>>> import numpy as np
>>> import numpy.linalg as la
>>> np.set_printoptions(suppress=True, linewidth=160)
>>> K = np.array([[9, 4, 2], [0, 2, 0], [-7, 1, -7], [-8, 9, 5]])
>>> K
array([[ 9,  4,  2],
       [ 0,  2,  0],
       [-7,  1, -7],
       [-8,  9,  5]])
>>> U, sv, Vt = la.svd(K, full_matrices=False)
>>> print(np.round(Vt @ Vt.T, 2) + 0)
[[1. 0. 0.]
 [0. 1. 0.]
 [0. 0. 1.]]
>>> print(round(np.sqrt((sv ** 2).sum()), 2), np.round(la.norm(K), 2))
19.34 19.34
>>> np.abs(U[:, 0]).round(6).argmax()
np.int64(3)
>>> sv.round(2)
array([14.55, 11.57,  5.34])
>>> print((sv > 1e-8).sum())
3
>>> A2 = np.c_[K[:, :2] @ np.array([[1, 4], [1, 5]]), np.array([0, -1, 0, 0])]
>>> A2
array([[ 13,  56,   0],
       [  2,  10,  -1],
       [ -6, -23,   0],
       [  1,  13,   0]])
>>> np.round(la.norm(A2 - K @ la.lstsq(K, A2)[0], axis=0), 2) + 0
array([0.  , 0.  , 0.96])
>>> print(np.round(la.lstsq(K, A2[:, 0])[0], 2) + 0)
[1. 1. 0.]
>>> gram = K.T @ K
>>> np.round(la.svd(K, compute_uv=False) ** 2, 2)
array([211.58, 133.92,  28.5 ])
>>> print(gram)
[[194 -43  27]
 [-43 102  46]
 [ 27  46  78]]
>>> print(np.round(la.eigvalsh(gram)[::-1], 2))
[211.58 133.92  28.5 ]
>>> (K @ K.T).shape
(4, 4)
>>> rng = np.random.default_rng(655)
>>> z = rng.permutation(3)
>>> A2 = K[:, z] * rng.choice([-1, 1], 3)
>>> A2
array([[-2,  4, -9],
       [ 0,  2,  0],
       [ 7,  1,  7],
       [-5,  9,  8]])
>>> U, _, Vt = la.svd(K.T @ A2)
>>> np.round(la.lstsq(K, A2)[0], 2) + 0
array([[ 0.,  0., -1.],
       [ 0.,  1.,  0.],
       [-1.,  0.,  0.]])
>>> feats = np.load("data.npy")
>>> feats
array([[-1, -1,  0,  0,  0,  0],
       [ 1,  0,  0,  0,  0,  0],
       [ 2,  0,  0,  0,  0,  0],
       [ 0,  0, -1, -1,  0,  0],
       [ 0,  0,  1,  0,  0,  0],
       [ 0,  0,  2,  0,  0,  0],
       [ 0,  0,  0,  0, -1, -1],
       [ 0,  0,  0,  0,  1,  0],
       [ 0,  0,  0,  0,  2,  0]])
>>> q, V = la.qr(feats[:, :3])[0], la.qr(feats[:, 3:])[0]
>>> sv = la.svd(q.T @ V, compute_uv=False)
>>> sv.round(2) + 0
array([0.41, 0.  , 0.  ])
>>> round(float(la.norm(q @ q.T - V @ V.T, 2)), 2)
1.0
>>> proj = feats @ la.solve(feats.T @ feats, feats.T)
>>> print(proj.round(2))
[[1.  0.  0.  0.  0.  0.  0.  0.  0. ]
 [0.  0.2 0.4 0.  0.  0.  0.  0.  0. ]
 [0.  0.4 0.8 0.  0.  0.  0.  0.  0. ]
 [0.  0.  0.  1.  0.  0.  0.  0.  0. ]
 [0.  0.  0.  0.  0.2 0.4 0.  0.  0. ]
 [0.  0.  0.  0.  0.4 0.8 0.  0.  0. ]
 [0.  0.  0.  0.  0.  0.  1.  0.  0. ]
 [0.  0.  0.  0.  0.  0.  0.  0.2 0.4]
 [0.  0.  0.  0.  0.  0.  0.  0.4 0.8]]
>>> round(float(np.trace(proj)), 2)
6.0
>>> arr = np.load("dump.npy")
>>> print(arr)
[[ 1  1  1  1 -1 -1 -1 -1]
 [ 1  1  1  1  1  1  1  1]
 [ 1 -1  1 -1  1 -1  1 -1]]
>>> A2 = arr + rng.integers(-2, 3, (3, 1)) @ rng.integers(-2, 3, (1, 8))
>>> A2
array([[-3, -3,  5,  5,  3,  1,  3, -1],
       [ 3,  3, -1, -1, -1,  0, -1,  1],
       [ 3,  1, -1, -3, -1, -2, -1, -1]])
>>> la.matrix_rank(A2 - arr, tol=1e-8)
np.int64(1)
>>> A2 - arr
array([[-4, -4,  4,  4,  4,  2,  4,  0],
       [ 2,  2, -2, -2, -2, -1, -2,  0],
       [ 2,  2, -2, -2, -2, -1, -2,  0]])
>>> np.round(la.norm(A2, axis=0), 2)
array([5.2 , 4.36, 5.2 , 5.92, 3.32, 2.24, 3.32, 1.73])
>>> round(float(la.norm(A2, 2)), 2)
11.06
>>> round(float(la.norm(A2, 1)), 2), np.round(la.norm(A2, np.inf), 2)
(9.0, np.float64(24.0))
>>> w1 = np.array([[2, 1, 2, 3, 1, 1],
...     [3, 2, 2, 2, 3, 0],
...     [3, 3, 1, 2, 1, 0],
...     [0, 3, 1, 2, 3, 1],
...     [2, 2, 0, 3, 3, 1],
...     [3, 0, 1, 2, 0, 0],
...     [1, 0, 2, 1, 1, 0],
...     [1, 1, 2, 3, 2, 0]])
>>> coef = np.array([2, 2, 2, 2, 1, 2])
>>> hid = np.maximum(arr @ w1 + coef, 0)
>>> hid
array([[ 3,  8,  3,  2,  3,  3],
       [17, 14, 13, 20, 15,  5],
       [ 3,  2,  1,  2,  0,  3]])
>>> basis = np.array([[2, 5], [2, 2], [4, 7], [3, 1], [9, 4], [4, 6]])
>>> hid @ basis
array([[ 79,  84],
       [329, 314],
       [ 32,  46]])
>>> (hid @ basis).round(6).argmax(axis=1)
array([1, 0, 1])
